$ ipython --no-banner

In [1]: import numpy as np

In [2]: np.set_printoptions(precision=2, suppress=True, linewidth=160, legacy="1.25")

In [3]: M = np.array([[-1, 2, -1], [-5, -6, -9]])

In [4]: u, v = M[1], M[0]

In [5]: print(u @ v)
2

In [6]: pr = (u @ v) / (u @ u) * u

In [7]: print(np.round(np.linalg.norm(u + v) ** 2 + np.linalg.norm(u - v) ** 2, 2))
296.0

In [8]: print(v - pr)
[-0.93  2.08 -0.87]

In [9]: print(pr)
[-0.07 -0.08 -0.13]

In [10]: x = np.array([-2, 0, -4])

In [11]: a = np.maximum(M @ x, 0)

In [12]: print(M * (a > 1e-9)[:, None])
[[-1  2 -1]
 [-5 -6 -9]]

In [13]: print(a)
[ 6 46]

In [14]: print(np.flatnonzero(a > 1e-9))
[0 1]

In [15]: print(np.maximum(M @ x, 0) - np.maximum(-M @ x, 0))
[ 6 46]

In [16]: U, s, vt = np.linalg.svd(M, full_matrices=False)

In [17]: print(np.round(U.T @ M @ vt.T, 2) + 0)
[[11.92  0.  ]
 [ 0.    2.44]]

In [18]: print(np.round(U.T @ U, 2) + 0)
[[1. 0.]
 [0. 1.]]

In [19]: print(round(np.sqrt((s ** 2).sum()), 2), np.round(np.linalg.norm(M), 2))
12.17 12.17

In [20]: print(U.shape, s.shape, vt.shape)
(2, 2) (2,) (2, 3)

In [21]: print((s > 1e-8).sum())
2

In [22]: print(s)
[11.92  2.44]

In [23]: rng = np.random.default_rng(917420)

In [24]: E = (rng.random((4, 4)) < 0.3) + np.eye(4)

In [25]: E /= E.sum(axis=1, keepdims=True)

In [26]: print(E)
[[0.67 0.33 0.   0.  ]
 [0.   0.5  0.   0.5 ]
 [0.   0.5  0.5  0.  ]
 [0.   0.   0.5  0.5 ]]

In [27]: # rows sum to 1

In [28]: print(np.poly(E))
[ 1.   -2.17  1.75 -0.75  0.17]

In [29]: print(round(float(np.linalg.eigvals(E).sum().real), 2))
2.17

In [30]: print(np.linalg.eigvals(E))
[0.67+0.j   0.25+0.43j 0.25-0.43j 1.  +0.j  ]

In [31]: labels = rng.permutation(4)

In [32]: print(labels)
[0 2 3 1]

In [33]: A2 = E[labels][:, labels]

In [34]: print(A2)
[[0.67 0.   0.   0.33]
 [0.   0.5  0.   0.5 ]
 [0.   0.5  0.5  0.  ]
 [0.   0.   0.5  0.5 ]]

In [35]: print(np.round(np.trace(A2), 2))
2.17

In [36]: print(np.diag(A2))
[0.67 0.5  0.5  0.5 ]

In [37]: labels = rng.permutation(4)

In [38]: A2 = E[:, labels] * rng.choice([-1, 1], 4)

In [39]: print(A2)
[[ 0.   -0.67 -0.   -0.33]
 [ 0.   -0.   -0.5  -0.5 ]
 [ 0.5  -0.   -0.   -0.5 ]
 [ 0.5  -0.   -0.5  -0.  ]]

In [40]: U, _, vt = np.linalg.svd(E.T @ A2)

In [41]: print(labels)
[2 0 3 1]

In [42]: print(np.round(np.linalg.lstsq(E, A2)[0], 2) + 0)
[[ 0. -1.  0.  0.]
 [ 0.  0.  0. -1.]
 [ 1.  0.  0.  0.]
 [ 0.  0. -1.  0.]]

In [43]: print(A2 - A2[0])
[[ 0.    0.    0.    0.  ]
 [ 0.    0.67 -0.5  -0.17]
 [ 0.5   0.67  0.   -0.17]
 [ 0.5   0.67 -0.5   0.33]]

In [44]: print(A2.sum(axis=0))
[ 1.   -0.67 -1.   -1.33]

In [45]: print(round(float(np.abs(A2).max()), 2))
0.67

In [46]: print(A2.shape)
(4, 4)

In [47]: arr = np.load("data.npy")

In [48]: print(arr)
[[ 4 -5]
 [ 5 -5]]

In [49]: labels = rng.permutation(2)

In [50]: print(labels)
[0 1]

In [51]: A2 = arr[labels][:, labels]

In [52]: print(np.allclose(A2, arr))
True

In [53]: print(np.diag(A2))
[ 4 -5]

In [54]: print(np.trace(A2))
-1

In [55]: x = np.array([8, 8])

In [56]: print(np.linalg.norm(arr @ x) <= np.linalg.norm(arr, 2) * np.linalg.norm(x) + 1e-9)
True

In [57]: print(np.sign((arr @ x).round(6)))
[-1  0]

In [58]: print(arr * x)
[[ 32 -40]
 [ 40 -40]]

In [59]: print(np.einsum("ij,j->i", arr, x))
[-8  0]

In [60]: print((arr @ x).argmax())
1

In [61]: print((arr * x).sum(axis=1))
[-8  0]

In [62]: print(arr @ x)
[-8  0]

In [63]: q, V = np.linalg.qr(arr[:, :1])[0], np.linalg.qr(arr[:, 1:])[0]

In [64]: s = np.linalg.svd(q.T @ V, compute_uv=False)

In [65]: print(np.degrees(np.arccos(s.clip(0, 1))))
[6.34]

In [66]: A2 = np.linalg.inv(arr)

In [67]: print(np.round(np.linalg.det(arr) * np.linalg.det(A2), 2))
1.0

In [68]: print(np.round(arr @ A2, 2) + 0)
[[1. 0.]
 [0. 1.]]

In [69]: print(np.linalg.inv(A2))
[[ 4. -5.]
 [ 5. -5.]]

In [70]: print(np.allclose(A2, arr.T))
False

In [71]: print((np.abs(A2) > 1e-9).astype(int))
[[1 1]
 [1 1]]

In [72]: print([round(float(x), 2) for x in np.linalg.svd(arr, compute_uv=False)[:3]])
[9.52, 0.52]

In [73]: print(round(np.log10(np.linalg.cond(arr))))
1

In [74]: feats = np.load("x.npy")

In [75]: print(feats)
[[0.5  0.   0.5  0.  ]
 [0.25 0.5  0.   0.25]
 [0.   0.   1.   0.  ]
 [0.   0.   0.   1.  ]]

In [76]: labels = rng.permutation(4)

In [77]: A2 = feats[:, labels] * rng.choice([-1, 1], 4)

In [78]: print(A2)
[[ 0.   -0.5  -0.    0.5 ]
 [ 0.5  -0.25 -0.25  0.  ]
 [ 0.   -0.   -0.    1.  ]
 [ 0.   -0.   -1.    0.  ]]

In [79]: U, _, vt = np.linalg.svd(feats.T @ A2)

In [80]: print(np.round(U @ vt, 2) + 0)
[[ 0. -1.  0.  0.]
 [ 1.  0.  0.  0.]
 [ 0.  0.  0.  1.]
 [ 0.  0. -1.  0.]]

In [81]: u = np.array([3, -2, -2, 3])

In [82]: A2 = feats + np.outer(u, np.eye(4)[3])

In [83]: print(np.round(np.linalg.det(A2) / np.linalg.det(feats), 2), np.round(1 + np.linalg.solve(feats, u)[3], 2))
4.0 4.0

In [84]: print(np.linalg.matrix_rank(np.linalg.inv(A2) - np.linalg.inv(feats), tol=1e-8))
1

In [85]: print(feats @ np.ones(4))
[1. 1. 1. 1.]

In [86]: pr = np.eye(4)[2]

In [87]: for _ in range(6):
    ...:     pr = pr @ feats
    ...:     print(pr.round(2))
    ...: 
[0. 0. 1. 0.]
[0. 0. 1. 0.]
[0. 0. 1. 0.]
[0. 0. 1. 0.]
[0. 0. 1. 0.]
[0. 0. 1. 0.]

In [88]: W0 = np.load("test7.npy")

In [89]: print(W0)
[[2 2 2 2]
 [2 4 4 4]
 [2 4 6 6]
 [2 4 6 8]]

In [90]: # symmetric, so the eigenvalues are real

In [91]: labels = rng.permutation(4)

In [92]: print(labels)
[3 2 0 1]

In [93]: A2 = W0[labels][:, labels]

In [94]: print(A2)
[[8 6 2 4]
 [6 6 2 4]
 [2 2 2 2]
 [4 4 2 4]]

In [95]: print(np.allclose(A2, W0))
False

In [96]: print(np.diag(A2))
[8 6 2 4]

In [97]: print(np.trace(A2))
20

In [98]: print(np.round(np.linalg.det(A2), 2), round(float(np.linalg.det(W0[labels])), 2))
16.0 -16.0

In [99]: w, V = np.linalg.eig(W0)

In [100]: print(np.sort(np.linalg.eigvals(W0 @ W0)))
[  0.32   0.73   4.   274.95]

In [101]: print(round(np.prod(w), 2))
16.0

In [102]: print(np.sort(np.linalg.eigvals(np.linalg.inv(W0))))
[0.06 0.5  1.17 1.77]

In [103]: w, V = np.linalg.eigh(W0)

In [104]: print((w > 1e-8).sum(), (w < -1e-8).sum())
4 0

In [105]: print(V @ np.diag(w) @ V.T)
[[2. 2. 2. 2.]
 [2. 4. 4. 4.]
 [2. 4. 6. 6.]
 [2. 4. 6. 8.]]

In [106]: print(np.linalg.eigvalsh(W0 @ W0))
[  0.32   0.73   4.   274.95]

In [107]: print(np.linalg.svd(W0, compute_uv=False))
[16.58  2.    0.85  0.57]

In [108]: print(np.round(V.T @ V, 2) + 0)
[[1. 0. 0. 0.]
 [0. 1. 0. 0.]
 [0. 0. 1. 0.]
 [0. 0. 0. 1.]]

In [109]: print(np.unique(w.round(6) + 0, return_counts=True)[1])
[1 1 1 1]

In [110]: print(np.abs(V[:, -1]))
[0.23 0.43 0.58 0.66]

In [111]: print(np.abs(V[:, -1]).round(6).argmax())
3

In [112]: print(np.round(V.T @ W0 @ V, 2) + 0)
[[ 0.57  0.    0.    0.  ]
 [ 0.    0.85  0.    0.  ]
 [ 0.    0.    2.    0.  ]
 [ 0.    0.    0.   16.58]]

In [113]: A2 = np.array([[1, -3], [-3, -3]])

In [114]: Z = np.array([[1]])

In [115]: mat = np.block([[A2, np.array([[1], [0]])], [np.zeros((1, 2)), Z]])

In [116]: print(mat)
[[ 1. -3.  1.]
 [-3. -3.  0.]
 [ 0.  0.  1.]]

In [117]: w, V = np.linalg.eig(mat)

In [118]: print(np.sort(np.linalg.eigvals(np.linalg.inv(mat))))
[-0.22  0.38  1.  ]

In [119]: print(np.round(mat @ V[:, 0] - w[0] * V[:, 0], 2) + 0)
[0. 0. 0.]

In [120]: print(np.sort(np.linalg.eigvals(mat.T)))
[-4.61  1.    2.61]

In [121]: X = (rng.random((3, 3)) < 0.3) + np.eye(3)

In [122]: X /= X.sum(axis=1, keepdims=True)

In [123]: print(X)
[[0.33 0.33 0.33]
 [0.33 0.33 0.33]
 [0.   0.   1.  ]]

In [124]: print(np.argsort(-np.linalg.norm(X, axis=0).round(6), kind="stable")[:3])
[2 0 1]

In [125]: print(np.round(np.linalg.norm(X, 2) / np.linalg.norm(X), 2))
0.89

In [126]: print(np.linalg.cond(X) > 100)
True

In [127]: U, s, vt = np.linalg.svd(X)

In [128]: print(np.argmax(s[:-1] / (s[1:] + 1e-6)) + 1)
2

In [129]: A2 = U[:, :2] @ np.diag(s[:2]) @ vt[:2]

In [130]: print(round(np.linalg.norm(X - A2) / np.linalg.norm(X), 2))
0.0

In [131]: print(A2.round(2) + 0)
[[0.33 0.33 0.33]
 [0.33 0.33 0.33]
 [0.   0.   1.  ]]
